In [1]: import numpy as np

In [2]: np.set_printoptions(suppress=True, linewidth=160)

In [3]: E = np.loadtxt("data.csv", delimiter=",")

In [4]: E.round(3) + 0
Out[4]: 
array([[-0.062,  0.147,  0.938,  0.   ,  0.297,  0.082],
       [-0.493, -0.658, -0.042,  0.088,  0.214,  0.518],
       [-0.37 , -0.123,  0.014, -0.836,  0.045, -0.383],
       [-0.154,  0.171,  0.181, -0.207, -0.814,  0.456],
       [-0.462, -0.186,  0.167,  0.486, -0.37 , -0.592],
       [-0.616,  0.683, -0.239,  0.119,  0.253,  0.137]])

In [5]: x = np.array([1, -3, 3, 2, 1, -1])

In [6]: np.round(E.T @ (E @ x), 3)
Out[6]: array([ 1., -3.,  3.,  2.,  1., -1.])

In [7]: [p for p in range(1, 25) if np.allclose(np.linalg.matrix_power(E, p), np.eye(6))]
Out[7]: []

In [8]: np.round(np.sort(np.abs(np.degrees(np.angle(np.linalg.eigvals(E))))), 3)
Out[8]: array([  0.   ,  94.469,  94.469, 119.675, 119.675, 180.   ])

In [9]: 6 - np.linalg.matrix_rank(E - np.eye(6), tol=1e-8)
Out[9]: np.int64(1)

In [10]: np.round(np.abs(np.linalg.eigvals(E)), 3)
Out[10]: array([1., 1., 1., 1., 1., 1.])

In [11]: round(np.linalg.det(E), 3)
Out[11]: np.float64(-1.0)

In [12]: Uu, s, Vh = np.linalg.svd(E, full_matrices=False)

In [13]: s.round(3)
Out[13]: array([1., 1., 1., 1., 1., 1.])

In [14]: np.round(s / s[0], 3)
Out[14]: array([1., 1., 1., 1., 1., 1.])

In [15]: (s > 1e-8).sum()
Out[15]: np.int64(6)

In [16]: Uu.shape, s.shape, Vh.shape
Out[16]: ((6, 6), (6,), (6, 6))

In [17]: np.round(Uu.T @ E @ Vh.T, 3) + 0
Out[17]: 
array([[1., 0., 0., 0., 0., 0.],
       [0., 1., 0., 0., 0., 0.],
       [0., 0., 1., 0., 0., 0.],
       [0., 0., 0., 1., 0., 0.],
       [0., 0., 0., 0., 1., 0.],
       [0., 0., 0., 0., 0., 1.]])

In [18]: np.round(np.abs(np.linalg.eigvals(E)).max(), 3)
Out[18]: np.float64(1.0)

In [19]: np.round(np.linalg.det(E), 3)
Out[19]: np.float64(-1.0)

In [20]: np.allclose(E @ E.T, E.T @ E)
Out[20]: True

In [21]: out = E / np.linalg.norm(E, axis=1, keepdims=True)

In [22]: C2 = out @ out.T

In [23]: np.round(np.linalg.norm(out, axis=1), 3)
Out[23]: array([1., 1., 1., 1., 1., 1.])

In [24]: C2.round(3) + 0
Out[24]: 
array([[1., 0., 0., 0., 0., 0.],
       [0., 1., 0., 0., 0., 0.],
       [0., 0., 1., 0., 0., 0.],
       [0., 0., 0., 1., 0., 0.],
       [0., 0., 0., 0., 1., 0.],
       [0., 0., 0., 0., 0., 1.]])

In [25]: (C2 - 2 * np.eye(6)).round(6).argmax(axis=1)
Out[25]: array([1, 0, 0, 0, 0, 0])

In [26]: C2[1].round(3) + 0
Out[26]: array([0., 1., 0., 0., 0., 0.])

In [27]: out = np.linalg.inv(E)

In [28]: np.round(np.linalg.cond(E), 3)
Out[28]: np.float64(1.0)

In [29]: out.round(3) + 0
Out[29]: 
array([[-0.062, -0.493, -0.37 , -0.154, -0.462, -0.616],
       [ 0.147, -0.658, -0.123,  0.171, -0.186,  0.683],
       [ 0.938, -0.042,  0.014,  0.181,  0.167, -0.239],
       [ 0.   ,  0.088, -0.836, -0.207,  0.486,  0.119],
       [ 0.297,  0.214,  0.045, -0.814, -0.37 ,  0.253],
       [ 0.082,  0.518, -0.383,  0.456, -0.592,  0.137]])

In [30]: np.allclose(out, E.T)
Out[30]: True

In [31]: np.round(E @ out, 3) + 0
Out[31]: 
array([[1., 0., 0., 0., 0., 0.],
       [0., 1., 0., 0., 0., 0.],
       [0., 0., 1., 0., 0., 0.],
       [0., 0., 0., 1., 0., 0.],
       [0., 0., 0., 0., 1., 0.],
       [0., 0., 0., 0., 0., 1.]])

In [32]: (np.abs(out) > 1e-9).astype(int)
Out[32]: 
array([[1, 1, 1, 1, 1, 1],
       [1, 1, 1, 1, 1, 1],
       [1, 1, 1, 1, 1, 1],
       [1, 1, 1, 1, 1, 1],
       [1, 1, 1, 1, 1, 1],
       [1, 1, 1, 1, 1, 1]])

In [33]: round(np.linalg.slogdet(E)[0], 3)
Out[33]: np.float64(-1.0)

In [34]: A = np.minimum.outer(np.arange(1, 8), np.arange(1, 8)) * -1

In [35]: A
Out[35]: 
array([[-1, -1, -1, -1, -1, -1, -1],
       [-1, -2, -2, -2, -2, -2, -2],
       [-1, -2, -3, -3, -3, -3, -3],
       [-1, -2, -3, -4, -4, -4, -4],
       [-1, -2, -3, -4, -5, -5, -5],
       [-1, -2, -3, -4, -5, -6, -6],
       [-1, -2, -3, -4, -5, -6, -7]])

In [36]: A.sum(axis=1)
Out[36]: array([ -7, -13, -18, -22, -25, -27, -28])

In [37]: A.shape
Out[37]: (7, 7)

In [38]: round(np.linalg.norm(A), 3)
Out[38]: np.float64(23.065)

In [39]: np.linalg.matrix_rank(A)
Out[39]: np.int64(7)

In [40]: w, V = np.linalg.eigh(A)

In [41]: x = np.array([0, 2, 0, 2, 2, 0, 1])

In [42]: np.abs(A).sum(axis=1).max(), round(float(np.abs(w).max()), 3)
Out[42]: (np.int64(28), 22.881)

In [43]: np.round(x @ A @ x / (x @ x), 3), round(float(w[0]), 3), round(float(w[-1]), 3)
Out[43]: (np.float64(-12.231), -22.881, -0.261)

In [44]: x @ A @ x
Out[44]: np.int64(-159)

In [45]: np.round(V * np.abs(w) @ V.T, 3)
Out[45]: 
array([[1., 1., 1., 1., 1., 1., 1.],
       [1., 2., 2., 2., 2., 2., 2.],
       [1., 2., 3., 3., 3., 3., 3.],
       [1., 2., 3., 4., 4., 4., 4.],
       [1., 2., 3., 4., 5., 5., 5.],
       [1., 2., 3., 4., 5., 6., 6.],
       [1., 2., 3., 4., 5., 6., 7.]])

In [46]: rng = np.random.default_rng(41)

In [47]: out = A + rng.integers(-2, 3, (7, 1)) @ rng.integers(-2, 3, (1, 7))

In [48]: out
Out[48]: 
array([[  1,  -2,   1,  -3,  -2,   1,  -1],
       [  3,  -4,   2,  -6,  -4,   2,  -2],
       [  3,  -4,   1,  -7,  -5,   1,  -3],
       [  1,  -3,  -1,  -6,  -5,  -2,  -4],
       [  1,  -3,  -1,  -6,  -6,  -3,  -5],
       [ -5,   0,  -7,   0,  -3, -10,  -6],
       [ -3,  -1,  -5,  -2,  -4,  -8,  -7]])

In [49]: out - A
Out[49]: 
array([[ 2, -1,  2, -2, -1,  2,  0],
       [ 4, -2,  4, -4, -2,  4,  0],
       [ 4, -2,  4, -4, -2,  4,  0],
       [ 2, -1,  2, -2, -1,  2,  0],
       [ 2, -1,  2, -2, -1,  2,  0],
       [-4,  2, -4,  4,  2, -4,  0],
       [-2,  1, -2,  2,  1, -2,  0]])

In [50]: out = np.linalg.inv(A)

In [51]: round(float(np.linalg.cond(A)), 3)
Out[51]: 87.567

In [52]: np.allclose(out, A.T)
Out[52]: False

In [53]: round(float(np.linalg.eigvalsh(A).min()), 3)
Out[53]: -22.881

In [54]: np.all(np.linalg.eigvalsh(A) > 0)
Out[54]: np.False_

In [55]: [round(float(np.linalg.det(A[:i, :i])), 2) + 0 for i in range(1, 8)]
Out[55]: [-1.0, 1.0, -1.0, 1.0, -1.0, 1.0, -1.0]

In [56]: feats = np.load("layer2.npy")

In [57]: feats
Out[57]: 
array([[ -2.176,  -0.435,   3.528,  -7.307,   4.555],
       [  0.503,  -6.759,   0.947,   0.748,  -4.307],
       [  3.822,   1.076,   1.507,   1.555,   0.5  ],
       [  0.336,  -1.271,   0.492,  -0.896,   0.136],
       [  2.435,   4.025,  -1.857,   4.156,  -3.193],
       [ -2.395,  -0.484,  -0.661,  -2.257,   4.007],
       [ -0.059,   7.272,   3.219,  -7.923,   7.37 ],
       [ -1.87 ,  -0.131,   3.468,  -7.521,   5.755],
       [ -0.466,   3.284,   2.422,  -3.821,   3.29 ],
       [ -1.091,  -7.287,  -3.726,   4.058,  -6.657],
       [  1.785,  10.935,  -1.414,   2.535,   6.656],
       [ -0.146,  -2.147,   1.69 ,  -0.888,  -2.299],
       [ -0.047,   7.388,  -0.271,   4.417,  -0.021],
       [  0.151,  -2.65 ,  -3.207,   4.321,  -5.006],
       [  0.468,   1.556,   0.376,  -0.985,   0.282],
       [  2.078,  12.143,  -4.277,   8.037,   0.287],
       [  5.185,  17.979,  -6.296,  12.58 ,   1.267],
       [ -3.343, -16.574,   1.054,  -4.01 ,  -3.446],
       [ -1.466,  -6.314,  -1.962,   1.049,  -2.973],
       [ -2.993, -22.822,   5.747,  -9.815,  -6.272]])

In [58]: Xs = (feats - feats.mean(axis=0)) / feats.std(axis=0)

In [59]: np.argwhere(np.abs(Xs) > 2)
Out[59]: 
array([[16,  0],
       [16,  2],
       [16,  3],
       [19,  1]])

In [60]: beta = np.linalg.lstsq(np.delete(Xs, 3, axis=1), Xs[:, 3])[0]

In [61]: round(1 - np.var(Xs[:, 3] - np.delete(Xs, 3, axis=1) @ beta), 3)
Out[61]: np.float64(0.964)
